% ipython --no-banner

In [1]: import numpy as np

In [2]: from numpy import linalg as LA

In [3]: np.set_printoptions(precision=1, suppress=True, linewidth=160)

In [4]: mat = np.load("layer19.npy")

In [5]: print(mat)
[[  3  -6 -12  21   0]
 [ 13   7   2  -5  -3]
 [ 22  11   2  -6  -5]
 [  7  -3 -10  17  -1]]

In [6]: left, sigma, VT = LA.svd(mat)

In [7]: vecs = VT[:(sigma > 1e-8).sum()]

In [8]: rng = np.random.default_rng(990479)

In [9]: vec = mat[1] + 2 * mat[0] + rng.integers(2) * np.eye(5)[4]

In [10]: print(vec)
[ 19.  -5. -22.  37.  -3.]

In [11]: print(round(float(LA.norm(vec - vecs.T @ vecs @ vec)), 1))
0.0

In [12]: print(LA.matrix_rank(np.vstack([mat, vec])))
2

In [13]: print(np.round(np.diag(vecs.T @ vecs), 1) + 0)
[0.8 0.2 0.2 0.7 0. ]

In [14]: print(np.unique(mat.round(6), axis=0).shape)
(4, 5)

In [15]: print(np.abs(np.diag(LA.qr(mat)[1])) > 1e-9)
[ True  True False False]

In [16]: print(np.round(np.trace(LA.pinv(mat) @ mat), 1))
2.0

In [17]: E = np.cumsum(np.array([[1, 1, 2, 3],
    ...:     [3, 3, 2, 3],
    ...:     [1, 1, 3, 3],
    ...:     [1, 2, 1, 1],
    ...:     [1, 1, 3, 3],
    ...:     [0, 3, 0, 0],
    ...:     [3, 3, 3, 0],
    ...:     [3, 2, 2, 3],
    ...:     [1, 3, 3, 0],
    ...:     [2, 2, 2, 1],
    ...:     [3, 1, 1, 0],
    ...:     [0, 2, 1, 2],
    ...:     [1, 2, 3, 1],
    ...:     [1, 0, 1, 1]]), axis=0)

In [18]: print(E)
[[ 1  1  2  3]
 [ 4  4  4  6]
 [ 5  5  7  9]
 [ 6  7  8 10]
 [ 7  8 11 13]
 [ 7 11 11 13]
 [10 14 14 13]
 [13 16 16 16]
 [14 19 19 16]
 [16 21 21 17]
 [19 22 22 17]
 [19 24 23 19]
 [20 26 26 20]
 [21 26 27 21]]

In [19]: print(round(np.log10(LA.cond(E))))
2

In [20]: print(LA.matrix_rank(E, rtol=0.1))
1

In [21]: print(np.abs(LA.svd(E)[2][-1]))
[0.2 0.5 0.8 0.2]
